>>> import numpy as np
>>> from numpy import linalg as LA
>>> np.set_printoptions(precision=2, suppress=True, linewidth=200, legacy="1.25")
>>> rnd = lambda a: np.round(a, 2) + 0
>>> J = np.load("run7.npy")
>>> rnd(J)
array([[0.14, 0.04, 0.25, 0.04, 0.14, 0.09, 0.17, 0.01],
       [0.04, 0.01, 0.07, 0.01, 0.04, 0.02, 0.05, 0.  ],
       [0.25, 0.07, 0.43, 0.07, 0.25, 0.16, 0.29, 0.02],
       [0.04, 0.01, 0.07, 0.01, 0.04, 0.02, 0.05, 0.  ],
       [0.14, 0.04, 0.25, 0.04, 0.14, 0.09, 0.17, 0.01],
       [0.09, 0.02, 0.16, 0.02, 0.09, 0.06, 0.11, 0.01],
       [0.17, 0.05, 0.29, 0.05, 0.17, 0.11, 0.2 , 0.02],
       [0.01, 0.  , 0.02, 0.  , 0.01, 0.01, 0.02, 0.  ]])
>>> # rows and columns are dependent
>>> np.argsort(-LA.norm(J, axis=0).round(6), kind="stable")[:3]
array([2, 6, 0])
>>> left, sig, Vh = LA.svd(J)
>>> np.argmax(sig[:-1] / (sig[1:] + 1e-6)) + 1
1
>>> rnd(sig)
array([1., 0., 0., 0., 0., 0., 0., 0.])
>>> Y = left[:, :1] @ np.diag(sig[:1]) @ Vh[:1]
>>> LA.matrix_rank(Y)
1
>>> LA.matrix_rank(J, rtol=0.05)
1
>>> print(rnd(np.abs(J - Y).max()))
0.0
>>> rnd(LA.norm(J - Y) / LA.norm(J))
0.0
>>> print(rnd(Y))
[[0.14 0.04 0.25 0.04 0.14 0.09 0.17 0.01]
 [0.04 0.01 0.07 0.01 0.04 0.02 0.05 0.  ]
 [0.25 0.07 0.43 0.07 0.25 0.16 0.29 0.02]
 [0.04 0.01 0.07 0.01 0.04 0.02 0.05 0.  ]
 [0.14 0.04 0.25 0.04 0.14 0.09 0.17 0.01]
 [0.09 0.02 0.16 0.02 0.09 0.06 0.11 0.01]
 [0.17 0.05 0.29 0.05 0.17 0.11 0.2  0.02]
 [0.01 0.   0.02 0.   0.01 0.01 0.02 0.  ]]
>>> vec = np.array([3, -1, -1, 3, -2, 3, -3, -3])
>>> print(rnd(LA.eigvalsh(2 * J - np.eye(8))))
[-1. -1. -1. -1. -1. -1. -1.  1.]
>>> rnd(J @ J @ vec)
array([-0.3 , -0.08, -0.52, -0.08, -0.3 , -0.19, -0.36, -0.03])
>>> print(np.trace(J))
1.0
>>> vals, V = LA.eigh(J)
>>> vec = np.array([0, 2, 7, 8, 8, 2, 5, 7])
>>> (np.sign(V[:, -1].round(6)) == np.sign(V[0, -1].round(6))).astype(int)
array([1, 1, 1, 1, 1, 1, 1, 1])
>>> rnd(np.abs(J).sum(axis=1).max()), np.abs(vals).max()
(1.54, 1.0)
>>> left, sig, Vh = LA.svd(J)
>>> V = Vh[:(sig > 1e-8).sum()]
>>> rng = np.random.default_rng(1151)
>>> vec = J[4] + -3 * J[2] + rng.integers(2) * np.eye(8)[4]
>>> rnd(vec)
array([-0.6 , -0.16, -1.04, -0.16,  0.4 , -0.38, -0.71, -0.05])
>>> rnd(LA.norm(vec - V.T @ V @ vec))
0.93
>>> LA.matrix_rank(np.vstack([J, vec]))
2
>>> np.allclose(V.T @ V @ vec, vec)
False
>>> data = np.load("x.npy")
>>> data
array([[ 1, -3,  2, -1, -3],
       [-2, -3,  3,  3,  1],
       [-1,  3,  3,  0,  3],
       [-3,  3, -2,  1,  2],
       [ 1,  0, -1,  1, -2],
       [ 3, -3, -2, -2, -3],
       [-2,  3,  0,  1, -2],
       [ 2,  1, -1,  1,  2],
       [ 0,  2,  2,  1, -2],
       [ 3,  1,  1, -2, -3],
       [-1,  0,  0, -2, -3],
       [ 2,  3, -1,  0, -3]])
>>> cen = data - data.mean(axis=0)
>>> left, sig, Vh = LA.svd(cen, full_matrices=False)
>>> rnd((sig ** 2).sum() ** 2 / (sig ** 4).sum())
3.28
>>> rnd(cen.mean(axis=0))
array([0., 0., 0., 0., 0.])
>>> rnd(sig ** 2 / (sig ** 2).sum())
array([0.46, 0.25, 0.13, 0.1 , 0.06])
>>> (np.sign(left[:, 0]) == np.sign(left[0, 0])).astype(int)
array([1, 0, 0, 0, 1, 1, 0, 0, 0, 1, 1, 1])
>>> np.searchsorted(np.cumsum(sig ** 2) / (sig ** 2).sum(), 0.9) + 1
4
>>> rnd(Vh[0] * np.sign(Vh[0, np.abs(Vh[0]).argmax()]))
array([-0.5 ,  0.46,  0.13,  0.35,  0.63])
>>> np.abs(Vh[0]).argmax()
4
